>>> import numpy as np
>>> import numpy.linalg as la
>>> np.set_printoptions(precision=3, suppress=True, linewidth=140)
>>> M = np.load("layer2.npy")
>>> M
array([[ -9.695,   5.903,   0.859,   3.246,  -0.166,   0.7  ,  -1.52 ,   2.98 , -13.382,  -1.936,   2.491,  -3.753,  -4.399,  -5.678,
         -2.799],
       [ -1.35 ,  -3.157,  -0.155,  -0.911,   0.393,  -3.152,  -0.474,  -0.669,  -0.669,   0.922,   1.256,   1.441,  -0.252,  -1.152,
         -1.305],
       [  3.361,  -5.117,   0.22 ,   0.122,   2.383,  -1.826,   0.345,   1.603,   5.198,   2.646,   3.887,   3.9  ,   3.258,   1.149,
          0.641],
       [  6.255,  -0.347,  -0.248,  -1.055,  -2.321,  -2.679,   4.233,  -1.959,   6.696,   0.419,  -4.016,   0.837,   0.687,   2.978,
          0.486],
       [  5.341,  -1.653,   5.164,   2.456,   2.13 ,  -2.464,  -0.471,   5.168,   3.886,   1.424,  -1.254,   4.314,  -1.946,  -0.167,
         -2.057],
       [ -4.454,   4.213,   0.755,   0.408,  -2.704,  -2.208,  -0.557,  -1.124,  -6.271,  -0.275,  -3.55 ,  -1.827,  -4.514,  -3.07 ,
         -3.296],
       [ -6.504,   2.721,   5.906,   4.341,   3.295,  -1.223,  -3.546,   6.274,  -9.782,   1.618,   3.059,   0.96 ,  -5.385,  -4.814,
         -3.712],
       [ -7.547,   0.608,   3.657,   3.208,   1.882,   1.471,  -7.727,   1.631,  -6.43 ,   1.546,   3.472,   2.785,  -1.088,   1.097,
         -1.533],
       [ -8.098,   2.672,   0.801,   2.699,  -0.46 ,   0.409,  -2.767,   1.465,  -7.338,  -0.839,   5.204,  -0.229,   0.151,  -2.776,
         -2.985],
       [ -8.537,   9.555,  -0.798,   1.195,  -4.253,   2.896,  -4.009,  -4.272, -12.933,  -1.741,  -7.911,  -3.641,  -8.077,   0.434,
         -0.715],
       [ 12.637,  -4.929, -10.071,  -7.486,  -1.991,   2.212,  10.981,  -7.027,  14.698,  -1.86 ,  -3.111,  -4.54 ,   8.8  ,   4.837,
          8.789],
       [  2.309,  -3.684,  -0.59 ,  -0.68 ,   1.495,   0.537,   0.823,  -0.13 ,   3.966,  -0.227,   2.164,   1.239,   4.164,   2.437,
          2.21 ],
       [  0.917,   2.64 ,  -0.197,  -0.582,  -1.133,   1.   ,   0.158,  -1.051,  -0.926,  -1.076,  -4.07 ,  -2.135,  -2.713,  -0.205,
          0.222],
       [-10.848,   3.671,   7.966,   3.724,   2.236,  -1.223,  -9.293,   2.998, -13.281,   3.56 ,  -1.372,   1.872,  -7.488,  -1.53 ,
         -3.381],
       [ -0.013,  -1.61 ,  -5.567,  -0.305,   0.002,   4.702,  -1.261,  -2.257,   2.686,  -1.137,   4.325,   0.72 ,   5.465,   3.157,
          3.359],
       [ 14.17 ,  -6.036,  -1.846,  -6.062,  -1.558,  -3.258,   7.989,  -3.821,  15.653,   0.306,  -6.969,  -0.733,   3.42 ,   3.759,
          3.189],
       [  2.081,   1.698,   1.29 ,  -1.341,  -2.032,  -0.408,   0.421,  -2.893,   2.926,  -0.719,  -5.817,  -1.464,  -1.59 ,   3.48 ,
          0.508],
       [ -9.188,   5.325,  -5.135,   1.096,  -0.848,   2.92 ,  -0.749,   0.598, -12.299,  -2.522,   2.584,  -5.846,  -2.681,  -6.134,
          0.073],
       [  4.409,  -4.456,  -6.117,  -2.78 ,  -0.667,   0.312,   5.859,  -2.465,   7.369,  -2.674,   4.341,  -1.53 ,   7.977,   0.884,
          2.975],
       [-15.237,   6.985,   3.8  ,   6.784,   1.407,   1.074,  -9.103,   5.019, -18.192,   1.1  ,   5.494,   0.985,  -6.718,  -5.766,
         -5.301],
       [  6.977,  -1.412,   1.334,   0.207,   1.357,   0.027,   0.804,   2.381,   6.643,   1.953,  -1.367,   2.867,   0.279,   0.595,
          0.634],
       [ -0.409,   2.076,  -4.652,  -3.247,  -1.84 ,   4.791,   1.699,  -5.619,  -0.114,  -2.475,  -4.456,  -6.399,   0.877,   3.726,
          5.55 ],
       [  4.01 ,  -0.084,  -3.176,  -2.285,  -2.383,   0.961,   1.768,  -3.555,   5.855,  -1.174,  -3.596,  -1.087,   1.765,   3.209,
          1.953],
       [  2.323,   1.347,   0.034,  -0.451,   0.561,   0.648,   1.694,   0.753,   0.179,   0.617,  -2.365,  -1.609,  -1.804,  -0.827,
          1.356],
       [  7.481,   2.   ,   3.793,  -0.285,  -0.652,  -3.102,   3.341,   2.586,   5.488,   1.552,  -6.067,   0.26 ,  -4.82 ,  -1.729,
         -1.926],
       [  7.897,  -1.578,  -1.48 ,  -3.324,  -2.322,   0.411,   3.952,  -3.165,   8.691,  -1.347,  -5.051,   0.724,   1.909,   2.913,
          1.054],
       [ -1.077,   0.282,  -0.707,   0.899,   0.004,   2.258,  -0.287,   0.168,   0.959,  -2.051,   3.56 ,  -1.647,   4.601,   1.675,
          1.723],
       [ -3.332,   0.679,  -0.311,   1.459,  -1.59 ,  -0.2  ,  -2.704,  -1.511,  -2.273,  -0.763,   0.829,   1.712,  -0.22 ,   0.916,
         -2.183],
       [  2.919,  -3.743,   1.2  ,  -0.104,   2.136,  -2.277,   2.646,   3.493,   3.426,   0.579,   3.039,   0.34 ,   2.249,  -2.791,
         -0.743],
       [ -5.881,   3.159,   0.849,   2.042,   0.631,  -0.105,  -2.517,   1.448,  -7.835,   0.213,  -0.047,  -2.399,  -4.047,  -2.106,
         -0.478],
       [  1.342,  -0.203,  -0.294,  -0.011,   1.872,   0.174,   0.828,   1.251,   0.215,   1.102,   1.285,  -0.563,   0.232,  -0.543,
          1.629],
       [ -0.38 ,   0.096,   3.12 ,  -1.028,  -0.588,  -2.753,  -0.034,   0.081,  -1.69 ,  -0.183,  -3.512,   0.4  ,  -2.367,  -2.102,
         -3.001],
       [  4.451,  -0.243,   2.656,  -0.502,   0.318,  -1.529,   2.21 ,   1.002,   3.792,   0.064,  -3.312,   0.284,  -0.456,   1.209,
          0.333],
       [ -1.76 ,   2.367,   3.845,   2.223,   1.5  ,   0.924,  -3.263,   1.882,  -3.216,   1.286,  -1.256,   1.107,  -2.825,   1.031,
         -0.128],
       [ -5.56 ,   1.772,  -1.394,   1.493,   0.675,   1.237,  -1.75 ,   0.945,  -6.405,  -1.524,   2.3  ,  -3.822,  -1.483,  -1.929,
          0.737]])
>>> gram = np.cov(M, rowvar=False)
>>> np.polyfit(M[:, 7], M[:, 6], 1)
array([-0.765, -0.017])
>>> np.argwhere(np.triu(np.abs(np.corrcoef(M.T)) > 0.8, 1))
array([[ 0,  3],
       [ 0,  6],
       [ 0,  8],
       [ 1,  8],
       [ 1, 12],
       [ 2, 14],
       [ 3,  6],
       [ 3,  7],
       [ 3,  8],
       [ 3, 14],
       [ 4,  7],
       [ 6,  8]])
>>> np.median(M, axis=0)
array([-0.013,  0.608,  0.034, -0.011,  0.002,  0.312, -0.034,  0.598,  0.179, -0.183, -1.254,  0.26 , -0.456,  0.434,  0.222])
>>> gram.shape
(15, 15)
>>> x0 = np.array([1, 1, 1, 0, 2, 1, 2, 2, 0, 2, 0, 1, 0, 2, 0])
>>> target = M @ x0
>>> np.round(la.lstsq(M, target)[0], 3) + 0
array([1., 1., 1., 0., 2., 1., 2., 2., 0., 2., 0., 1., 0., 2., 0.])
>>> rng = np.random.default_rng(99537)
>>> target = target + 0.02 * rng.normal(size=35)
>>> target
array([-18.63 ,  -8.348,  16.814,  10.523,  26.892, -19.013,   7.531,  -2.176, -15.174, -28.205,   5.182,   8.625,  -4.356,  -2.629,
        -4.772,  15.642,  -0.289, -31.261,  -5.482, -17.071,  23.976, -13.608,  -3.691,   8.357,  20.607,   6.054,  -1.883, -12.747,
        10.55 ,  -8.995,   9.484,  -5.144,  15.252,  11.339, -14.936])
>>> b, *_ = la.lstsq(M, target)
>>> np.round(la.norm(target - M @ b), 3)
np.float64(0.096)
>>> b.round()
array([ 1.,  1.,  1.,  0.,  2.,  1.,  2.,  2., -0.,  2.,  0.,  1., -0.,  2., -0.])
>>> [round(float(la.norm(la.solve(M.T @ M + lam * np.eye(15), M.T @ target))), 2) for lam in (0, 1, 10, 100)]
[5.0, 4.28, 3.51, 2.37]
>>> hat = M @ la.solve(M.T @ M, M.T)
>>> np.allclose(hat @ hat, hat)
True
>>> np.round(la.eigvalsh(hat), 3) + 0
array([0., 0., 0., 0., 0., 0., 0., 0., 0., 0., 0., 0., 0., 0., 0., 0., 0., 0., 0., 0., 1., 1., 1., 1., 1., 1., 1., 1., 1., 1., 1., 1., 1.,
       1., 1.])
>>> hat @ M[:, 13]
array([-5.678, -1.152,  1.149,  2.978, -0.167, -3.07 , -4.814,  1.097, -2.776,  0.434,  4.837,  2.437, -0.205, -1.53 ,  3.157,  3.759,
        3.48 , -6.134,  0.884, -5.766,  0.595,  3.726,  3.209, -0.827, -1.729,  2.913,  1.675,  0.916, -2.791, -2.106, -0.543, -2.102,
        1.209,  1.031, -1.929])
>>> round(np.trace(hat), 3)
np.float64(15.0)
>>> W0 = np.loadtxt("w.csv", delimiter=",")
>>> W0
array([[  0.6,   1.5,   0.4,   1.4,   1. ,  -0.6,  -0.1,   0.5,   1. ,  -1.3],
       [ -1.2,  -1.2,   1.4,  -1.1,  -0.2,  -0.4,  -1.8,  -0.9,  -6. ,  -0.3],
       [ -1.1,  -1.5,   0.6,  -1.9,  -1.1,   0.6,  -2.2,   0.8, -14. ,   0.8],
       [ -1.6,  -1.2,  -1.1,   0.4,   1.3,  -1.5,   0.8,  -0.5, -11. ,  -0.1],
       [  0.1,   0. ,  -0.2,  -0.9,  -1.6,  -0.1,  -0.7,   1.6, -14. ,   0.4],
       [ -0.6,  -0.9,   0.2,   0.7,  -0.9,   0.6,  -3.7,  -0.1,   4. ,   1.1],
       [ -0.8,   1.1,   1.6,  -1.5,   0.3,   0.9,   0.5,  -0.9, -19. ,   0.7],
       [  3.5,  -2. ,  -0.3,  -0.1,  -0.2,  -0.1,   0.3,   0.7, -14. ,  -0.4],
       [  0.4,   1. ,   0.8,   1. ,   0.3,   0.4,   1.4,   0.6, -17. ,  -1. ],
       [ -0.5,   0.4,  -0.7,  -0.8,  -0.1,   0.6,   1. ,  -1.9, -15. ,   1. ],
       [ -1.2,  -0.1,   0. ,   0.9,   0.6,   0.9,   0.7,  -1.2,   0. ,   0.6],
       [  0.4,   0.9,   1.9,  -0.8,  -0.2,  -1.4,   0.4,  -1.7,  -3. ,   1.6],
       [ -0.2,  -0.6,  -0.9,   1.6,   1.8,   0.7,   1.1,   1.2,  12. ,  -0.8],
       [  2.4,   0.6,   1.2,   0.6,  -2.1,   0.6,   1.3,   1.2,  -3. ,   0.9],
       [ -1. ,  -1.3,   0.3,  -1. ,  -0.3,  -0.5,   0.7,  -0.1,  -5. ,  -1. ],
       [ -0.1,  -2.9,  -1. ,   0. ,   0.2,  -0.4,   1. ,  -1.3,   6. ,   0. ]])
>>> Xc = (M - M.mean(axis=0)) / M.std(axis=0)
>>> Xc.std(axis=0)
array([1., 1., 1., 1., 1., 1., 1., 1., 1., 1., 1., 1., 1., 1., 1.])
>>> b = la.lstsq(np.delete(Xc, 7, axis=1), Xc[:, 7])[0]
>>> np.abs(b).argmax()
np.int64(7)
>>> B = np.c_[W0[:, :4] @ np.array([[-3, 3, 1, 3], [2, 2, 2, 1], [1, -3, -2, -3], [-2, -1, 2, -1]]), np.array([1, 5, -5, -1, 3, -3, 1, 1, 2, -4, 2, 2, 3, 1, -2, -2])]
>>> B
array([[ -1.2,   2.2,   5.6,   0.7,   1. ],
       [  4.8,  -9.1,  -8.6,  -7.9,   5. ],
       [  4.7,  -6.2,  -9.1,  -4.7,  -5. ],
       [  0.5,  -4.3,  -1. ,  -3.1,  -1. ],
       [  1.3,   1.8,  -1.3,   1.8,   3. ],
       [ -1.2,  -4.9,  -1.4,  -4. ,  -3. ],
       [  9.2,  -3.5,  -4.8,  -4.6,   1. ],
       [-14.6,   7.5,  -0.1,   9.5,   1. ],
       [ -0.4,  -0.2,   2.8,  -1.2,   2. ],
       [  3.2,   2.2,   0.1,   1.8,  -4. ],
       [  1.6,  -4.7,   0.4,  -4.6,   2. ],
       [  4.1,  -1.9,  -3.2,  -2.8,   2. ],
       [ -4.7,  -0.7,   3.6,  -0.1,   3. ],
       [ -6. ,   4.2,   2.4,   3.6,   1. ],
       [  2.7,  -5.5,  -6.2,  -4.2,  -2. ],
       [ -6.5,  -3.1,  -3.9,  -0.2,  -2. ]])
>>> np.round(la.lstsq(W0, B[:, 0])[0], 3) + 0
array([-3.,  2.,  1., -2.,  0.,  0.,  0.,  0.,  0.,  0.])
>>> la.norm(la.qr(W0)[0].T @ B, axis=0) ** 2 / ((B ** 2).sum(axis=0) + 1e-12)
array([1.   , 1.   , 1.   , 1.   , 0.407])
>>> np.round(la.norm(B - W0 @ la.lstsq(W0, B)[0], axis=0), 3) + 0
array([0.   , 0.   , 0.   , 0.   , 8.364])
